$ python -q
>>> import numpy as np
>>> from numpy import linalg as LA
>>> np.set_printoptions(precision=2, suppress=True, linewidth=120)
>>> rng = np.random.default_rng(62)
>>> labels = rng.integers(0, 2, 13)
>>> A = np.triu((labels[:, None] == labels) & (rng.random((13, 13)) < 0.8), 1).astype(int)
>>> A += A.T
>>> A
array([[0, 0, 0, 0, 0, 0, 1, 1, 1, 0, 0, 0, 1],
       [0, 0, 1, 1, 1, 1, 0, 0, 0, 1, 0, 1, 0],
       [0, 1, 0, 1, 1, 1, 0, 0, 0, 1, 1, 0, 0],
       [0, 1, 1, 0, 1, 1, 0, 0, 0, 1, 1, 0, 0],
       [0, 1, 1, 1, 0, 1, 0, 0, 0, 0, 1, 1, 0],
       [0, 1, 1, 1, 1, 0, 0, 0, 0, 1, 1, 1, 0],
       [1, 0, 0, 0, 0, 0, 0, 1, 1, 0, 0, 0, 1],
       [1, 0, 0, 0, 0, 0, 1, 0, 1, 0, 0, 0, 1],
       [1, 0, 0, 0, 0, 0, 1, 1, 0, 0, 0, 0, 1],
       [0, 1, 1, 1, 0, 1, 0, 0, 0, 0, 1, 1, 0],
       [0, 0, 1, 1, 1, 1, 0, 0, 0, 1, 0, 1, 0],
       [0, 1, 0, 0, 1, 1, 0, 0, 0, 1, 1, 0, 0],
       [1, 0, 0, 0, 0, 0, 1, 1, 1, 0, 0, 0, 0]])
>>> vals, vecs = LA.eigh(A)
>>> np.unique(vals.round(6) + 0, return_counts=True)[1]
array([1, 1, 1, 5, 2, 1, 1, 1])
>>> np.abs(vecs[:, -1])
array([0.  , 0.35, 0.36, 0.36, 0.35, 0.4 , 0.  , 0.  , 0.  , 0.35, 0.35, 0.3 , 0.  ])
>>> round(float(vals.sum()), 2), np.trace(A)
(-0.0, np.int64(0))
>>> print(np.round(LA.svd(A, compute_uv=False), 2) + 0)
[6.04 4.   2.25 2.   1.16 1.   1.   1.   1.   1.   0.38 0.   0.  ]
>>> m1 = np.loadtxt("layer13.csv", delimiter=",")
>>> m1
array([[-3.06,  1.  , -0.06,  0.  ,  1.06,  0.06,  0.88,  0.88,  1.  ,  1.  , -4.12,  5.12,  0.88],
       [-2.45,  1.  ,  0.55,  0.  ,  0.45, -0.55,  2.11,  2.11,  1.  ,  1.  , -2.89,  3.89,  2.11],
       [-2.08,  1.  ,  0.92,  0.  ,  0.08, -0.92,  2.85,  2.85,  1.  ,  1.  , -2.15,  3.15,  2.85],
       [-2.95,  1.  ,  0.05,  0.  ,  0.95, -0.05,  1.1 ,  1.1 ,  1.  ,  1.  , -3.9 ,  4.9 ,  1.1 ],
       [-3.35,  1.  , -0.35,  0.  ,  1.35,  0.35,  0.29,  0.29,  1.  ,  1.  , -4.71,  5.71,  0.29],
       [-2.24,  1.  ,  0.76,  0.  ,  0.24, -0.76,  2.53,  2.53,  1.  ,  1.  , -2.47,  3.47,  2.53],
       [-1.1 ,  1.  ,  1.9 ,  0.  , -0.9 , -1.9 ,  4.8 ,  4.8 ,  1.  ,  1.  , -0.2 ,  1.2 ,  4.8 ],
       [-2.77,  1.  ,  0.23,  0.  ,  0.77, -0.23,  1.46,  1.46,  1.  ,  1.  , -3.54,  4.54,  1.46],
       [-3.11,  1.  , -0.11,  0.  ,  1.11,  0.11,  0.79,  0.79,  1.  ,  1.  , -4.21,  5.21,  0.79],
       [-2.08,  1.  ,  0.92,  0.  ,  0.08, -0.92,  2.84,  2.84,  1.  ,  1.  , -2.16,  3.16,  2.84],
       [-3.09,  1.  , -0.09,  0.  ,  1.09,  0.09,  0.82,  0.82,  1.  ,  1.  , -4.18,  5.18,  0.82],
       [-2.1 ,  1.  ,  0.9 ,  0.  ,  0.1 , -0.9 ,  2.8 ,  2.8 ,  1.  ,  1.  , -2.2 ,  3.2 ,  2.8 ]])
>>> rk = LA.matrix_rank(m1)
>>> print(rk)
3
>>> ns = LA.svd(m1)[2][rk:].T
>>> [int(LA.matrix_rank(m1[:, :j + 1])) for j in range(13)]
[1, 2, 2, 2, 2, 2, 3, 3, 3, 3, 3, 3, 3]
>>> np.allclose(m1 @ ns, 0)
True
>>> ns.shape
(13, 10)
